% python3 -q
>>> import numpy as np
>>> from numpy import linalg as LA
>>> np.set_printoptions(precision=3, suppress=True, linewidth=100)
>>> F = np.loadtxt("mat.csv", delimiter=",")
>>> print(F)
[[20. 12. 13. 17.]
 [12. 14. 15. 15.]
 [13. 15. 19. 17.]
 [17. 15. 17. 21.]]
>>> evals, evecs = LA.eigh(F)
>>> evals
array([ 1.215,  2.047,  7.33 , 63.408])
>>> np.unique(evals.round(6) + 0, return_counts=True)[1]
array([1, 1, 1, 1])
>>> LA.eigvalsh(F @ F)
array([   1.477,    4.189,   53.725, 4020.609])
>>> np.abs(evecs[:, -1])
array([0.491, 0.441, 0.505, 0.556])
>>> LA.norm(F, axis=1).argmax()
np.int64(3)
>>> F[0] @ F[3]
np.float64(1098.0)
>>> LA.norm(F, axis=0)
array([31.654, 28.107, 32.311, 35.27 ])
>>> np.round(LA.norm(F, 2), 3)
np.float64(63.408)
>>> np.round(LA.norm(F, 1), 3), round(LA.norm(F, np.inf), 3)
(np.float64(70.0), np.float64(70.0))
>>> evals, evecs = LA.eigh(F)
>>> x = np.array([5, 2, -5, 5])
>>> evecs * np.maximum(evals, 0) @ evecs.T
array([[20., 12., 13., 17.],
       [12., 14., 15., 15.],
       [13., 15., 19., 17.],
       [17., 15., 17., 21.]])
>>> (np.sign(evecs[:, -1].round(6)) == np.sign(evecs[0, -1].round(6))).astype(int)
array([1, 1, 1, 1])
>>> print(LA.eigvalsh(F[1:, 1:]))
[ 1.222  3.133 49.646]
>>> evals, evecs = LA.eig(F)
>>> np.sort(LA.eigvals(F.T))
array([ 1.215,  2.047,  7.33 , 63.408])
>>> W0 = np.load("layer12.npy")
>>> print(W0)
[[-2.  3.  0.  0.]
 [ 3. -1.  3.  0.]
 [ 0.  3.  0.  3.]
 [ 0.  0.  3. -2.]]
>>> # symmetric, so the eigenvalues are real
>>> evals, evecs = LA.eigh(W0)
>>> x = np.array([-3, -1, 2, 0])
>>> LA.eigvalsh(W0[1:, 1:])
array([-5.099, -1.479,  3.579])
>>> evecs * np.abs(evals) @ evecs.T
array([[ 2.906, -1.472,  1.43 ,  0.587],
       [-1.472,  3.845,  0.069,  1.43 ],
       [ 1.43 ,  0.069,  3.868, -0.996],
       [ 0.587,  1.43 , -0.996,  3.101]])
>>> np.abs(W0).sum(axis=1).max(), round(np.abs(evals).max(), 3)
(np.float64(7.0), np.float64(5.868))
>>> other = np.array([[1, 3], [0, 3]])
>>> cent = np.kron(other, F)
>>> cent
array([[20., 12., 13., 17., 60., 36., 39., 51.],
       [12., 14., 15., 15., 36., 42., 45., 45.],
       [13., 15., 19., 17., 39., 45., 57., 51.],
       [17., 15., 17., 21., 51., 45., 51., 63.],
       [ 0.,  0.,  0.,  0., 60., 36., 39., 51.],
       [ 0.,  0.,  0.,  0., 36., 42., 45., 45.],
       [ 0.,  0.,  0.,  0., 39., 45., 57., 51.],
       [ 0.,  0.,  0.,  0., 51., 45., 51., 63.]])
>>> round(float(LA.norm(cent, 2)), 3), np.round(LA.norm(other, 2) * LA.norm(F, 2), 3)
(272.832, np.float64(272.832))
>>> rng = np.random.default_rng(536)
>>> idx = rng.permutation(4)
>>> idx
array([0, 2, 1, 3])
>>> other = W0[idx][:, idx]
>>> np.diag(other)
array([-2.,  0., -1., -2.])
>>> print(np.sort(np.abs(LA.eigvals(other))))
[0.327 3.492 4.033 5.868]
>>> evals, evecs = LA.eigh(W0)
>>> evals
array([-5.868, -3.492,  0.327,  4.033])
>>> np.abs(evecs[:, -1]).round(6).argmax()
np.int64(2)
>>> round(float(evals.sum()), 3), np.trace(W0)
(-5.0, np.float64(-5.0))
>>> print(np.round(evecs.T @ evecs, 3) + 0)
[[1. 0. 0. 0.]
 [0. 1. 0. 0.]
 [0. 0. 1. 0.]
 [0. 0. 0. 1.]]
>>> LA.svd(W0, compute_uv=False)
array([5.868, 4.033, 3.492, 0.327])
